>>> import numpy as np
>>> from numpy import linalg as LA
>>> np.set_printoptions(precision=1, suppress=True, linewidth=100, floatmode="fixed")
>>> data = np.load("test10.npy")
>>> data
array([[0.3, 0.0, 0.0, 0.3, 0.3],
       [0.0, 1.0, 0.0, 0.0, 0.0],
       [0.0, 0.0, 1.0, 0.0, 0.0],
       [0.0, 0.0, 0.0, 1.0, 0.0],
       [0.3, 0.0, 0.0, 0.0, 0.7]])
>>> r0 = np.array([3, 1, 1, 3, 1])
>>> Y = data + np.outer(r0, np.eye(5)[2])
>>> LA.matrix_rank(Y - data)
np.int64(1)
>>> Y = LA.inv(data)
>>> round(LA.cond(data), 1)
np.float64(8.8)
>>> np.round(data @ Y, 1) + 0
array([[1.0, 0.0, 0.0, 0.0, 0.0],
       [0.0, 1.0, 0.0, 0.0, 0.0],
       [0.0, 0.0, 1.0, 0.0, 0.0],
       [0.0, 0.0, 0.0, 1.0, 0.0],
       [0.0, 0.0, 0.0, 0.0, 1.0]])
>>> LA.inv(Y)
array([[0.3, 0.0, 0.0, 0.3, 0.3],
       [0.0, 1.0, 0.0, 0.0, 0.0],
       [0.0, 0.0, 1.0, 0.0, 0.0],
       [0.0, 0.0, 0.0, 1.0, 0.0],
       [0.3, 0.0, 0.0, 0.0, 0.7]])
>>> Y
array([[ 6.0,  0.0,  0.0, -2.0, -3.0],
       [ 0.0,  1.0,  0.0,  0.0,  0.0],
       [ 0.0,  0.0,  1.0,  0.0,  0.0],
       [ 0.0,  0.0,  0.0,  1.0,  0.0],
       [-3.0,  0.0,  0.0,  1.0,  3.0]])
>>> mat = np.loadtxt("layer1.csv", delimiter=",")
>>> mat
array([[  1.2,   1.1,  -2.0,   0.7,   5.5,  -0.1],
       [  1.3,   0.9,  -2.2,   0.6,   5.2,  -0.1],
       [ -0.5,  -0.3,   1.1,  -0.2,  -2.8,   0.0],
       [  2.5,   1.9,  -4.1,   1.1,  10.9,   0.2],
       [  0.0,   0.0,   0.0,   0.1,   0.0,   0.1],
       [ -1.9,  -1.5,   2.8,  -0.9,  -8.0,   0.0],
       [  0.5,   0.5,  -1.3,   0.3,   2.8,   0.0],
       [  3.0,   2.7,  -5.1,   1.4,  13.2,   0.2],
       [ -2.4,  -2.1,   3.9,  -1.1, -10.7,  -0.1],
       [  3.0,   2.6,  -5.1,   1.7,  13.5,   0.1],
       [  2.5,   1.8,  -4.0,   1.2,  10.8,   0.0],
       [  1.3,   1.0,  -2.0,   0.5,   5.5,   0.1],
       [  1.9,   1.6,  -2.9,   1.2,   8.3,   0.1],
       [  1.2,   1.0,  -2.0,   0.6,   5.3,  -0.3],
       [  2.4,   1.8,  -4.1,   1.2,  10.8,  -0.1],
       [ -0.5,  -0.5,   1.0,  -0.4,  -2.7,   0.0],
       [  3.0,   2.3,  -5.0,   1.5,  13.5,   0.0],
       [  0.6,   0.4,  -1.0,   0.3,   2.8,  -0.1],
       [ -0.7,  -0.4,   1.1,  -0.4,  -2.7,   0.0],
       [  2.4,   2.0,  -4.0,   1.3,  10.8,  -0.2],
       [ -0.7,  -0.5,   1.0,  -0.4,  -2.7,  -0.2],
       [ -0.2,   0.1,  -0.1,   0.0,   0.0,   0.0],
       [ -0.1,  -0.1,   0.0,   0.2,   0.0,  -0.2],
       [ -1.9,  -1.4,   3.0,  -0.8,  -8.1,   0.0],
       [  2.5,   2.0,  -4.1,   1.1,  10.9,   0.1]])
>>> Xs = (mat - mat.mean(axis=0)) / mat.std(axis=0)
>>> Xs.std(axis=0)
array([1.0, 1.0, 1.0, 1.0, 1.0, 1.0])
>>> np.argwhere(np.abs(Xs) > 2)
array([[ 8,  1],
       [ 8,  2],
       [ 8,  4],
       [13,  5]])
>>> b = LA.lstsq(np.delete(Xs, 3, axis=1), Xs[:, 3])[0]
>>> b.round(1) + 0
array([-0.2,  0.3,  0.8,  1.7,  0.0])
>>> np.round(1 - np.var(Xs[:, 3] - np.delete(Xs, 3, axis=1) @ b), 1)
np.float64(1.0)
>>> np.abs(b).argmax()
np.int64(3)
